>>> import numpy as np
>>> from numpy import linalg as LA
>>> np.set_printoptions(precision=4, suppress=True, linewidth=140, legacy="1.25")
>>> mat = np.loadtxt("block14.csv", delimiter=",")
>>> mat
array([[2., 4., 0., 0.],
       [4., 2., 4., 0.],
       [0., 4., 3., 4.],
       [0., 0., 4., 2.]])
>>> LA.matrix_power(mat, 4)
array([[ 912., 1216., 1296.,  576.],
       [1216., 2208., 2116., 1296.],
       [1296., 2116., 2737., 1540.],
       [ 576., 1296., 1540., 1056.]])
>>> LA.determinant(mat)
Traceback (most recent call last):
  File "<python-input-6>", line 1, in <module>
    LA.determinant(mat)
    ^^^^^^^^^^^^^^
AttributeError: module 'numpy.linalg' has no attribute 'determinant'
>>> np.allclose(mat, mat.T)
True
>>> LA.cond(mat) > 100
False
>>> [round(float(x), 4) for x in LA.svd(mat, compute_uv=False)[:3]]
[8.8626, 4.6068, 4.1379]
>>> LA.matrix_rank(mat, rtol=0.1)
3
>>> t3 = np.stack([mat, 5 * mat, mat[::-1]])
>>> t3.shape
(3, 4, 4)
>>> LA.matrix_rank(t3)
array([4, 4, 4])
>>> Q, R = LA.qr(mat)
>>> np.allclose(R.T @ R, mat.T @ mat)
True
>>> np.round(Q @ R, 4) + 0
array([[2., 4., 0., 0.],
       [4., 2., 4., 0.],
       [0., 4., 3., 4.],
       [0., 0., 4., 2.]])
>>> round(LA.eigvalsh(mat).min(), 4)
-4.1379
>>> try:
...     LA.cholesky(mat)
... except LA.LinAlgError as e:
...     print(e)
... 
Matrix is not positive definite
>>> F = np.loadtxt("data.csv", delimiter=",")
>>> F
array([[-0.6916,  0.1746, -1.1324,  0.7605, -0.6211],
       [-0.6   ,  0.    , -0.9   ,  0.7   , -0.6   ],
       [ 0.7   , -0.6   ,  1.2   , -0.8   , -0.6   ]])
>>> u, v = F[2], F[1]
>>> u @ v
-1.7
>>> p = (u @ v) / (u @ u) * u
>>> np.outer(u, v)
array([[-0.42,  0.  , -0.63,  0.49, -0.42],
       [ 0.36, -0.  ,  0.54, -0.42,  0.36],
       [-0.72,  0.  , -1.08,  0.84, -0.72],
       [ 0.48, -0.  ,  0.72, -0.56,  0.48],
       [ 0.36, -0.  ,  0.54, -0.42,  0.36]])
>>> round((v - p) @ u, 4)
-0.0
>>> u = np.array([0, 1])
>>> np.array([np.convolve(row, u, "same") for row in F])
array([[ 0.    , -0.6916,  0.1746, -1.1324,  0.7605],
       [ 0.    , -0.6   ,  0.    , -0.9   ,  0.7   ],
       [ 0.    ,  0.7   , -0.6   ,  1.2   , -0.8   ]])
>>> np.correlate(F[2], F[0], "full")
array([-0.4348,  0.905 , -1.9943,  2.2111, -2.1835,  1.0741, -0.2902,  0.4485,  0.415 ])
>>> np.cross(F[2, :3], F[0, :3])
array([ 0.4699, -0.0372, -0.2927])
